$ python -q
>>> import numpy as np
>>> np.set_printoptions(precision=2, suppress=True, linewidth=200)
>>> rnd = lambda a: np.round(a, 2) + 0
>>> arr = np.array([[-2.0, 0.5, 0.8], [-0.1, 2.3, 0.4], [-0.3, -0.4, 0.3]])
>>> arr
array([[-2. ,  0.5,  0.8],
       [-0.1,  2.3,  0.4],
       [-0.3, -0.4,  0.3]])
>>> ev, V = np.linalg.eig(arr)
>>> rnd(np.sort(np.linalg.eigvals(arr @ arr)))
array([0.08, 3.55, 4.86])
>>> rnd(np.sort(np.linalg.eigvals(arr.T)))
array([-1.88,  0.28,  2.2 ])
>>> rnd(ev)
array([-1.88,  0.28,  2.2 ])
>>> vec = np.array([9, 4, 1])
>>> np.einsum("ij,j->i", arr, vec)
array([-15.2,   8.7,  -4. ])
>>> rnd(arr @ np.ones(3))
array([-0.7,  2.6, -0.4])
>>> (arr * vec).sum(axis=1)
array([-15.2,   8.7,  -4. ])
>>> np.sign((arr @ vec).round(6))
array([-1.,  1., -1.])
>>> (arr @ vec).argmax()
np.int64(1)
>>> arr @ (2 * vec)
array([-30.4,  17.4,  -8. ])
>>> data = np.load("w.npy")
>>> data
array([[ 2, 19,  0,  0,  0],
       [ 6, 35,  0,  0,  0],
       [ 0,  0, 47,  8, 21],
       [ 0,  0, 12,  1,  7],
       [ 0,  7,  0,  0,  1],
       [ 1, 15,  0,  0,  0],
       [ 0,  0, 42,  7, 19],
       [ 0,  0, 22,  3, 11],
       [ 0, 11,  0,  0,  0],
       [ 0,  0,  7,  0,  5],
       [ 0,  0, 22,  3, 11],
       [ 0,  0, 37,  6, 17],
       [ 0,  0, 12,  1,  7],
       [ 0,  7,  0,  0,  1],
       [ 0,  3,  2,  0,  3],
       [ 0,  0, 32,  5, 15],
       [ 0,  0, 22,  3, 11],
       [ 0,  0, 12,  1,  7],
       [ 0,  0, 47,  8, 21],
       [ 0, 11,  0,  0,  0],
       [ 0,  0,  7,  0,  5],
       [ 0,  0, 22,  3, 11],
       [ 0,  0, 37,  6, 17],
       [ 2, 19,  0,  0,  0],
       [ 6, 35,  0,  0,  0]])
>>> Xs = data - data.mean(axis=0)
>>> V = np.linalg.svd(Xs)[2][:2]
>>> M2 = Xs - Xs @ V.T @ V
>>> np.linalg.norm(M2, axis=1).round(6).argmax()
np.int64(8)
>>> rnd(np.diag(V.T @ V))
array([0.03, 0.97, 0.83, 0.03, 0.15])
>>> rnd(M2.std(axis=0))
array([0.52, 0.05, 0.13, 0.35, 0.39])
